$ python -q
>>> import numpy as np
>>> from numpy import linalg as LA
>>> np.set_printoptions(precision=2, suppress=True, linewidth=120, legacy="1.25")
>>> tidy = lambda a: np.round(a, 2) + 0
>>> u = np.array([-1, -5, -5, 0, -5, 5, 2, -1])
>>> data = np.array([np.roll(u, i) for i in range(8)])
>>> print(data)
[[-1 -5 -5  0 -5  5  2 -1]
 [-1 -1 -5 -5  0 -5  5  2]
 [ 2 -1 -1 -5 -5  0 -5  5]
 [ 5  2 -1 -1 -5 -5  0 -5]
 [-5  5  2 -1 -1 -5 -5  0]
 [ 0 -5  5  2 -1 -1 -5 -5]
 [-5  0 -5  5  2 -1 -1 -5]
 [-5 -5  0 -5  5  2 -1 -1]]
>>> Y = data[0, 0] * data[1:] - np.outer(data[1:, 0], data[0])
>>> print(Y)
[[  0  -4   0   5  -5  10  -3  -3]
 [  0  11  11   5  15 -10   1  -3]
 [  0  23  26   1  30 -20 -10  10]
 [  0 -30 -27   1 -24  30  15  -5]
 [  0   5  -5  -2   1   1   5   5]
 [  0 -25 -20  -5 -27  26  11   0]
 [  0 -20 -25   5 -30  23  11  -4]]
>>> print(data[:, 0] / data[0, 0])
[ 1.  1. -2. -5.  5. -0.  5.  5.]
>>> print(LA.matrix_rank(Y), LA.matrix_rank(data))
7 8
>>> Y = np.array([[0, -4, 4],
...     [-4, -5, 0],
...     [5, 0, -1],
...     [0, 5, -5],
...     [-5, -4, 2],
...     [-5, -2, 1],
...     [-3, 0, -1],
...     [1, 2, 2]])
>>> print(LA.matrix_rank(data @ Y))
3
>>> print(np.vstack([data, Y.T]).shape)
(11, 8)
>>> print(LA.matrix_rank(np.vstack([data, Y.T])))
8
>>> print(data @ Y)
[[-12  37  -8]
 [ -9  -2  20]
 [ 44   2  39]
 [ 32 -15   1]
 [ 35   4 -19]
 [ 65  31 -23]
 [-32  29 -46]
 [-13  -6  16]]
>>> print(np.einsum("ik,kj->ji", data, Y))
[[-12  -9  44  32  35  65 -32 -13]
 [ 37  -2   2 -15   4  31  29  -6]
 [ -8  20  39   1 -19 -23 -46  16]]
>>> print(np.einsum("ij,ij->i", data, data))
[106 106 106 106 106 106 106 106]
>>> J = np.loadtxt("sample16.csv", delimiter=",")
>>> print(tidy(J))
[[ 1.    0.    0.    0.    0.    0.    0.    0.  ]
 [ 0.    1.    0.    0.    0.    0.    0.    0.  ]
 [ 0.    0.    0.87  0.    0.    0.    0.5   0.  ]
 [ 0.    0.    0.    1.    0.    0.    0.    0.  ]
 [ 0.    0.    0.    0.    1.    0.    0.    0.  ]
 [ 0.    0.    0.    0.    0.    1.    0.    0.  ]
 [ 0.    0.   -0.5   0.    0.    0.    0.87  0.  ]
 [ 0.    0.    0.    0.    0.    0.    0.    1.  ]]
>>> # 7 groups of indices that never mix
>>> x0 = np.array([0, 0, 2, 0, 3, 2, 3, 3])
>>> print(tidy(LA.det(J)))
1.0
>>> print(J.T @ (J @ x0))
[0. 0. 2. 0. 3. 2. 3. 3.]
>>> print(tidy(LA.norm(x0)), tidy(LA.norm(J @ x0)))
5.92 5.92
>>> Q, _ = LA.qr(np.array([[0.3, 0.5, -1.4, -1.0, 0.3],
...     [1.1, 0.8, 0.5, 1.8, -0.7],
...     [1.1, -0.4, 1.3, 0.9, 0.4],
...     [-0.4, -2.0, -0.2, -0.3, 0.6],
...     [-1.2, -1.7, 1.4, 0.2, 0.0]]))
>>> W0 = Q[:, :5]
>>> print(tidy(W0))
[[-0.15  0.11  0.6  -0.22  0.75]
 [-0.54 -0.05 -0.21  0.76  0.29]
 [-0.54 -0.58 -0.28 -0.53  0.05]
 [ 0.2  -0.74  0.53  0.31 -0.19]
 [ 0.59 -0.31 -0.48  0.05  0.57]]
>>> Q, R = LA.qr(W0)
>>> print(tidy(abs(R[0, 0])), tidy(LA.norm(W0[:, 0])))
1.0 1.0
>>> print(tidy(Q))
[[-0.15  0.11  0.6  -0.22  0.75]
 [-0.54 -0.05 -0.21  0.76  0.29]
 [-0.54 -0.58 -0.28 -0.53  0.05]
 [ 0.2  -0.74  0.53  0.31 -0.19]
 [ 0.59 -0.31 -0.48  0.05  0.57]]
>>> print(np.allclose(R.T @ R, W0.T @ W0))
True
>>> print(Q.shape, R.shape)
(5, 5) (5, 5)
>>> print(tidy(np.abs(np.diag(R))))
[1. 1. 1. 1. 1.]
>>> Y = W0 / np.sqrt((W0 ** 2).mean(axis=1, keepdims=True))
>>> print(tidy(LA.norm(Y, axis=1)))
[2.24 2.24 2.24 2.24 2.24]
>>> print(tidy(Y[3]))
[ 0.44 -1.65  1.19  0.7  -0.42]
>>> print(LA.matrix_rank(Y) == LA.matrix_rank(W0))
True
>>> rng = np.random.default_rng(537)
>>> idx = rng.permutation(5)
>>> Y = W0[:, idx] * rng.choice([-1, 1], 5)
>>> print(tidy(Y))
[[ 0.15 -0.11  0.6   0.75  0.22]
 [ 0.54  0.05 -0.21  0.29 -0.76]
 [ 0.54  0.58 -0.28  0.05  0.53]
 [-0.2   0.74  0.53 -0.19 -0.31]
 [-0.59  0.31 -0.48  0.57 -0.05]]
>>> U, _, Vh = LA.svd(W0.T @ Y)
>>> print(tidy(LA.lstsq(W0, Y)[0]))
[[-1.  0.  0.  0.  0.]
 [ 0. -1.  0.  0.  0.]
 [ 0.  0.  1.  0.  0.]
 [ 0.  0.  0.  0. -1.]
 [ 0.  0.  0.  1.  0.]]
>>> print(tidy(U @ Vh))
[[-1.  0.  0.  0.  0.]
 [ 0. -1.  0.  0.  0.]
 [ 0.  0.  1.  0.  0.]
 [ 0.  0.  0.  0. -1.]
 [ 0.  0.  0.  1.  0.]]
>>> Q = W0.astype(float).copy()
>>> for j in range(5):
...     Q[:, j] -= Q[:, :j] @ (Q[:, :j].T @ Q[:, j])
...     Q[:, j] /= LA.norm(Q[:, j])
... 
>>> print(tidy(Q.T @ Q))
[[1. 0. 0. 0. 0.]
 [0. 1. 0. 0. 0.]
 [0. 0. 1. 0. 0.]
 [0. 0. 0. 1. 0.]
 [0. 0. 0. 0. 1.]]
>>> E = np.loadtxt("m.csv", delimiter=",")
>>> print(tidy(E))
[[0.2  0.   0.2  0.2  0.   0.   0.2  0.   0.   0.   0.   0.2 ]
 [0.   0.25 0.   0.   0.25 0.   0.   0.25 0.25 0.   0.   0.  ]
 [0.25 0.   0.25 0.25 0.   0.   0.   0.25 0.   0.   0.   0.  ]
 [0.25 0.   0.   0.25 0.   0.   0.25 0.   0.   0.25 0.   0.  ]
 [0.   0.   0.   0.2  0.2  0.2  0.2  0.2  0.   0.   0.   0.  ]
 [0.   0.33 0.   0.   0.   0.33 0.   0.   0.   0.   0.   0.33]
 [0.   0.   0.   0.5  0.   0.   0.5  0.   0.   0.   0.   0.  ]
 [0.   0.   0.   0.17 0.17 0.   0.17 0.17 0.17 0.   0.17 0.  ]
 [0.   0.   0.   0.   0.   0.17 0.   0.17 0.33 0.17 0.17 0.  ]
 [0.   0.   0.25 0.25 0.   0.   0.   0.   0.   0.25 0.   0.25]
 [0.   0.   0.   0.   0.   0.   0.2  0.   0.   0.2  0.4  0.2 ]
 [0.   0.17 0.   0.17 0.   0.17 0.   0.   0.   0.   0.17 0.33]]
>>> # a transition matrix
>>> print(tidy(np.sort(np.abs(LA.eigvals(E)))[::-1]))
[1.   0.71 0.39 0.39 0.37 0.37 0.27 0.27 0.22 0.22 0.12 0.04]
>>> print(tidy(E.sum(axis=1)))
[1. 1. 1. 1. 1. 1. 1. 1. 1. 1. 1. 1.]
>>> p = np.eye(12)[6]
>>> for _ in range(5):
...     p = p @ E
...     print(p.round(2))
... 
[0.  0.  0.  0.5 0.  0.  0.5 0.  0.  0.  0.  0. ]
[0.12 0.   0.   0.38 0.   0.   0.38 0.   0.   0.12 0.   0.  ]
[0.12 0.   0.06 0.34 0.   0.   0.31 0.   0.   0.12 0.   0.06]
[0.12 0.01 0.07 0.32 0.   0.01 0.26 0.01 0.   0.12 0.01 0.07]
[0.12 0.02 0.07 0.29 0.   0.02 0.24 0.02 0.   0.11 0.02 0.08]
>>> u, r1 = E[11], E[8]
>>> print(tidy(u @ u))
0.22
>>> p = (u @ r1) / (u @ u) * u
>>> print(tidy(p))
[0.   0.04 0.   0.04 0.   0.04 0.   0.   0.   0.   0.04 0.08]
>>> print(tidy((r1 - p) @ u))
0.0
>>> u = np.array([0, -2, 1, 1, -1, 2, -1, 1, 2, 0, -1, 0])
>>> Y = E + np.outer(u, np.eye(12)[2])
>>> print(tidy(LA.det(Y) / LA.det(E)), tidy(1 + LA.solve(E, u)[2]))
66.0 66.0
>>> print(tidy(Y))
[[ 0.2   0.    0.2   0.2   0.    0.    0.2   0.    0.    0.    0.    0.2 ]
 [ 0.    0.25 -2.    0.    0.25  0.    0.    0.25  0.25  0.    0.    0.  ]
 [ 0.25  0.    1.25  0.25  0.    0.    0.    0.25  0.    0.    0.    0.  ]
 [ 0.25  0.    1.    0.25  0.    0.    0.25  0.    0.    0.25  0.    0.  ]
 [ 0.    0.   -1.    0.2   0.2   0.2   0.2   0.2   0.    0.    0.    0.  ]
 [ 0.    0.33  2.    0.    0.    0.33  0.    0.    0.    0.    0.    0.33]
 [ 0.    0.   -1.    0.5   0.    0.    0.5   0.    0.    0.    0.    0.  ]
 [ 0.    0.    1.    0.17  0.17  0.    0.17  0.17  0.17  0.    0.17  0.  ]
 [ 0.    0.    2.    0.    0.    0.17  0.    0.17  0.33  0.17  0.17  0.  ]
 [ 0.    0.    0.25  0.25  0.    0.    0.    0.    0.    0.25  0.    0.25]
 [ 0.    0.   -1.    0.    0.    0.    0.2   0.    0.    0.2   0.4   0.2 ]
 [ 0.    0.17  0.    0.17  0.    0.17  0.    0.    0.    0.    0.17  0.33]]
>>> print(LA.matrix_rank(Y - E))
1
>>> print(LA.matrix_rank(LA.inv(Y) - LA.inv(E), tol=1e-8))
1
>>> print(tidy(E.ravel(order="F")))
[0.2  0.   0.25 0.25 0.   0.   0.   0.   0.   0.   0.   0.   0.   0.25 0.   0.   0.   0.33 0.   0.   0.   0.   0.
 0.17 0.2  0.   0.25 0.   0.   0.   0.   0.   0.   0.25 0.   0.   0.2  0.   0.25 0.25 0.2  0.   0.5  0.17 0.   0.25
 0.   0.17 0.   0.25 0.   0.   0.2  0.   0.   0.17 0.   0.   0.   0.   0.   0.   0.   0.   0.2  0.33 0.   0.   0.17
 0.   0.   0.17 0.2  0.   0.   0.25 0.2  0.   0.5  0.17 0.   0.   0.2  0.   0.   0.25 0.25 0.   0.2  0.   0.   0.17
 0.17 0.   0.   0.   0.   0.25 0.   0.   0.   0.   0.   0.17 0.33 0.   0.   0.   0.   0.   0.   0.25 0.   0.   0.
 0.   0.17 0.25 0.2  0.   0.   0.   0.   0.   0.   0.   0.   0.17 0.17 0.   0.4  0.17 0.2  0.   0.   0.   0.   0.33
 0.   0.   0.   0.25 0.2  0.33]
>>> t3 = E.reshape(12, 2, -1)
>>> print(t3.shape)
(12, 2, 6)
>>> print(tidy(t3.transpose(1, 0, 2)))
[[[0.2  0.   0.2  0.2  0.   0.  ]
  [0.   0.25 0.   0.   0.25 0.  ]
  [0.25 0.   0.25 0.25 0.   0.  ]
  [0.25 0.   0.   0.25 0.   0.  ]
  [0.   0.   0.   0.2  0.2  0.2 ]
  [0.   0.33 0.   0.   0.   0.33]
  [0.   0.   0.   0.5  0.   0.  ]
  [0.   0.   0.   0.17 0.17 0.  ]
  [0.   0.   0.   0.   0.   0.17]
  [0.   0.   0.25 0.25 0.   0.  ]
  [0.   0.   0.   0.   0.   0.  ]
  [0.   0.17 0.   0.17 0.   0.17]]

 [[0.2  0.   0.   0.   0.   0.2 ]
  [0.   0.25 0.25 0.   0.   0.  ]
  [0.   0.25 0.   0.   0.   0.  ]
  [0.25 0.   0.   0.25 0.   0.  ]
  [0.2  0.2  0.   0.   0.   0.  ]
  [0.   0.   0.   0.   0.   0.33]
  [0.5  0.   0.   0.   0.   0.  ]
  [0.17 0.17 0.17 0.   0.17 0.  ]
  [0.   0.17 0.33 0.17 0.17 0.  ]
  [0.   0.   0.   0.25 0.   0.25]
  [0.2  0.   0.   0.2  0.4  0.2 ]
  [0.   0.   0.   0.   0.17 0.33]]]
>>> print(tidy(np.einsum("ihd,ihd->ih", t3, t3)))
[[0.12 0.08]
 [0.12 0.12]
 [0.19 0.06]
 [0.12 0.12]
 [0.12 0.08]
 [0.22 0.11]
 [0.25 0.25]
 [0.06 0.11]
 [0.03 0.19]
 [0.12 0.12]
 [0.   0.28]
 [0.08 0.14]]
>>> feats = np.load("arr.npy")
>>> print(feats)
[[ 0  0  0  0 -2  0  0  0]
 [ 0  0  0  0  0  0  0  0]
 [ 0  2  0  0  0  0  0  0]
 [ 0  0  0  0  0  0  0  0]
 [ 0  0  0  0  0 -1  0  0]
 [ 0  0  0 -1  0  0  0  0]
 [ 0  0  0  0  0  0  0  2]
 [ 0  0  0  0  0  0  0  0]]
>>> print(tidy(LA.norm(feats, axis=1)))
[2. 0. 2. 0. 1. 1. 2. 0.]
>>> print(tidy(LA.norm(feats, "nuc")))
8.0
>>> print(tidy(LA.norm(feats, 2)))
2.0
>>> print(tidy(LA.norm(feats[1] - feats[3])))
0.0
>>> print(tidy(LA.norm(feats, axis=0)))
[0. 2. 0. 1. 2. 1. 0. 2.]
>>> print(tidy(LA.norm(feats, 1)), tidy(LA.norm(feats, np.inf)))
2.0 2.0
>>> print(feats[1] @ feats[3])
0
>>> print(np.abs(np.diag(LA.qr(feats)[1])) > 1e-9)
[False  True False  True False False False False]
>>> print(tidy(feats @ LA.pinv(feats) @ feats))
[[ 0.  0.  0.  0. -2.  0.  0.  0.]
 [ 0.  0.  0.  0.  0.  0.  0.  0.]
 [ 0.  2.  0.  0.  0.  0.  0.  0.]
 [ 0.  0.  0.  0.  0.  0.  0.  0.]
 [ 0.  0.  0.  0.  0. -1.  0.  0.]
 [ 0.  0.  0. -1.  0.  0.  0.  0.]
 [ 0.  0.  0.  0.  0.  0.  0.  2.]
 [ 0.  0.  0.  0.  0.  0.  0.  0.]]
>>> print(np.unique(feats.round(6), axis=0).shape)
(6, 8)
>>> print(feats.ravel(order="F"))
[ 0  0  0  0  0  0  0  0  0  0  2  0  0  0  0  0  0  0  0  0  0  0  0  0  0  0  0  0  0 -1  0  0 -2  0  0  0  0  0  0
  0  0  0  0  0 -1  0  0  0  0  0  0  0  0  0  0  0  0  0  0  0  0  0  2  0]
>>> print(feats.reshape(2, -1))
[[ 0  0  0  0 -2  0  0  0  0  0  0  0  0  0  0  0  0  2  0  0  0  0  0  0  0  0  0  0  0  0  0  0]
 [ 0  0  0  0  0 -1  0  0  0  0  0 -1  0  0  0  0  0  0  0  0  0  0  0  2  0  0  0  0  0  0  0  0]]
>>> t3 = feats.reshape(8, 2, -1)
>>> print(t3.sum(axis=1))
[[-2  0  0  0]
 [ 0  0  0  0]
 [ 0  2  0  0]
 [ 0  0  0  0]
 [ 0 -1  0  0]
 [ 0  0  0 -1]
 [ 0  0  0  2]
 [ 0  0  0  0]]
>>> print(t3.shape)
(8, 2, 4)
>>> U, s, Vh = LA.svd(feats)
>>> print(s)
[ 2.  2.  2.  1.  1. -0. -0.  0.]
>>> Y = U[:, :5] @ np.diag(s[:5]) @ Vh[:5]
>>> print(Y)
[[ 0.  0.  0.  0. -2.  0.  0.  0.]
 [ 0.  0.  0.  0.  0.  0.  0.  0.]
 [ 0.  2.  0.  0.  0.  0.  0.  0.]
 [ 0.  0.  0.  0.  0.  0.  0.  0.]
 [ 0.  0.  0.  0.  0. -1.  0.  0.]
 [ 0.  0.  0. -1.  0.  0.  0.  0.]
 [ 0.  0.  0.  0.  0.  0.  0.  2.]
 [ 0.  0.  0.  0.  0.  0.  0.  0.]]
>>> print(LA.matrix_rank(Y))
5
>>> print(tidy(LA.norm(feats - Y) / LA.norm(feats)))
0.0
>>> M = np.load("w.npy")
>>> print(M)
[[-1 -3  0  0  0  0]
 [ 3  3  0  0  0  0]
 [ 2  1  0  0  0  0]
 [ 0  0 -1 -3  0  0]
 [ 0  0  3  3  0  0]
 [ 0  0  2  1  0  0]
 [ 0  0  0  0 -1 -3]
 [ 0  0  0  0  3  3]
 [ 0  0  0  0  2  1]]
>>> idx = rng.permutation(6)
>>> Y = M[:, idx] * rng.choice([-1, 1], 6)
>>> print(Y)
[[ 1 -3  0  0  0  0]
 [-3  3  0  0  0  0]
 [-2  1  0  0  0  0]
 [ 0  0  1  3  0  0]
 [ 0  0 -3 -3  0  0]
 [ 0  0 -2 -1  0  0]
 [ 0  0  0  0  3  1]
 [ 0  0  0  0 -3 -3]
 [ 0  0  0  0 -1 -2]]
>>> U, _, Vh = LA.svd(M.T @ Y)
>>> print(tidy(LA.lstsq(M, Y)[0]))
[[-1.  0.  0.  0.  0.  0.]
 [ 0.  1.  0.  0.  0.  0.]
 [ 0.  0. -1.  0.  0.  0.]
 [ 0.  0.  0. -1.  0.  0.]
 [ 0.  0.  0.  0.  0. -1.]
 [ 0.  0.  0.  0. -1.  0.]]
>>> print(tidy(U @ Vh))
[[-1.  0.  0.  0.  0.  0.]
 [ 0.  1.  0.  0.  0.  0.]
 [ 0.  0. -1.  0.  0.  0.]
 [ 0.  0.  0. -1.  0.  0.]
 [ 0.  0.  0.  0.  0. -1.]
 [ 0.  0.  0.  0. -1.  0.]]
>>> Y = M[0, 0] * M[1:] - np.outer(M[1:, 0], M[0])
>>> print(Y)
[[ 0  6  0  0  0  0]
 [ 0  5  0  0  0  0]
 [ 0  0  1  3  0  0]
 [ 0  0 -3 -3  0  0]
 [ 0  0 -2 -1  0  0]
 [ 0  0  0  0  1  3]
 [ 0  0  0  0 -3 -3]
 [ 0  0  0  0 -2 -1]]
>>> print(LA.matrix_rank(Y), LA.matrix_rank(M))
5 6
>>> print(np.flatnonzero(~Y.round(6).any(axis=1)))
[]
